>>> import numpy as np
>>> np.set_printoptions(precision=3, suppress=True, linewidth=140, legacy="1.25")
>>> E = np.load("arr.npy")
>>> E
array([[0, 0, 0, 1, 3, 0, 0, 0, 3, 0, 1, 1, 2],
       [0, 0, 3, 3, 0, 2, 1, 0, 2, 2, 2, 1, 0],
       [0, 0, 0, 2, 2, 1, 1, 1, 3, 3, 3, 1, 0],
       [0, 0, 0, 0, 3, 3, 2, 0, 2, 3, 3, 2, 0],
       [0, 0, 0, 0, 0, 2, 2, 2, 0, 3, 0, 0, 0],
       [0, 0, 0, 0, 0, 0, 0, 0, 3, 3, 2, 0, 0],
       [0, 0, 0, 0, 0, 0, 0, 1, 3, 0, 2, 3, 1],
       [0, 0, 0, 0, 0, 0, 0, 0, 3, 3, 2, 1, 2],
       [0, 0, 0, 0, 0, 0, 0, 0, 0, 0, 3, 1, 2],
       [0, 0, 0, 0, 0, 0, 0, 0, 0, 0, 2, 2, 1],
       [0, 0, 0, 0, 0, 0, 0, 0, 0, 0, 0, 0, 0],
       [0, 0, 0, 0, 0, 0, 0, 0, 0, 0, 0, 0, 1],
       [0, 0, 0, 0, 0, 0, 0, 0, 0, 0, 0, 0, 0]])
>>> try:
...     np.linalg.inv(E)
... except np.linalg.LinAlgError as e:
...     print(e)
... 
Singular matrix
>>> np.linalg.lstsq(E[:-1].T, E[-1])[2]
10
>>> round(float(np.trace(np.linalg.pinv(E) @ E)), 3)
10.0
>>> left, sigma, Vh = np.linalg.svd(E)
>>> vecs = Vh[:(sigma > 1e-8).sum()]
>>> rng = np.random.default_rng(499)
>>> vec = E[8] + 3 * E[10] + rng.integers(2) * np.eye(13)[1]
>>> vec
array([0., 1., 0., 0., 0., 0., 0., 0., 0., 0., 3., 1., 2.])
>>> np.linalg.matrix_rank(np.vstack([E, vec]))
11
>>> np.round(np.diag(vecs.T @ vecs), 3) + 0
array([0.   , 0.   , 0.999, 0.999, 0.989, 0.817, 0.289, 0.923, 0.991, 0.991, 1.   , 1.   , 1.   ])
>>> X = np.load("a.npy")
>>> X
array([[  2,   1,  -2,   1,  -2,  -1,  -2],
       [  4,   4,  -1,   2,   0,   2,  -4],
       [  1,   7,  -4,   5,   0,   4,  -7],
       [  1,   7,  -2,   3,   0,   6,  -8],
       [ -1,   7,  -2,   5,   0,   9,  -5],
       [  2,   5,  -4,   6,  -2,   7,  -5],
       [  1,   8,  -1,   3,  -4,   6,  -6],
       [  0,   5,   2,   4,  -4,   3,  -7],
       [ -1,   6,   3,   2,  -2,   4, -10],
       [  0,   8,   4,   0,  -1,   1, -12],
       [ -3,   7,   1,  -1,  -3,   0, -14],
       [ -4,   5,   1,  -2,  -2,   0, -13],
       [ -1,   3,   0,  -3,  -2,   2, -15],
       [ -4,   4,   1,  -1,  -4,   5, -14],
       [ -3,   5,   2,  -3,  -3,   5, -14],
       [ -1,   8,   2,  -2,   0,   4, -12],
       [  2,  10,   3,  -1,   3,   5, -10],
       [  2,  12,   0,   0,   3,   8, -12],
       [  1,  14,   2,   3,   1,   6, -10],
       [ -1,  11,   4,   5,   2,   3,  -9]])
>>> vec = np.array([-1, 0, 0, -2, -2, 1, 0])
>>> target = X @ vec
>>> np.round(np.linalg.pinv(X) @ X, 3) + 0
array([[1., 0., 0., 0., 0., 0., 0.],
       [0., 1., 0., 0., 0., 0., 0.],
       [0., 0., 1., 0., 0., 0., 0.],
       [0., 0., 0., 1., 0., 0., 0.],
       [0., 0., 0., 0., 1., 0., 0.],
       [0., 0., 0., 0., 0., 1., 0.],
       [0., 0., 0., 0., 0., 0., 1.]])
>>> target
array([ -1,  -6,  -7,  -1,   0,  -3,   7,   3,   5,   3,  11,  12,  13,  19,  20,   9,  -1,   0,  -3, -10])
>>> target = target + 0.3 * rng.normal(size=20)
>>> target
array([-0.864, -5.849, -7.646, -0.67 ,  0.5  , -3.214,  6.893,  3.061,  5.101,  2.772, 10.257, 11.929, 13.294, 18.922, 20.209,  8.675,
       -0.868,  0.124, -2.932, -9.825])
>>> beta, *_ = np.linalg.lstsq(X, target)
>>> np.round(X.T @ (target - X @ beta), 3) + 0
array([0., 0., 0., 0., 0., 0., 0.])
>>> beta.round()
array([-1., -0.,  0., -2., -2.,  1., -0.])
>>> beta
array([-0.96 , -0.075,  0.076, -1.982, -1.96 ,  1.084, -0.016])
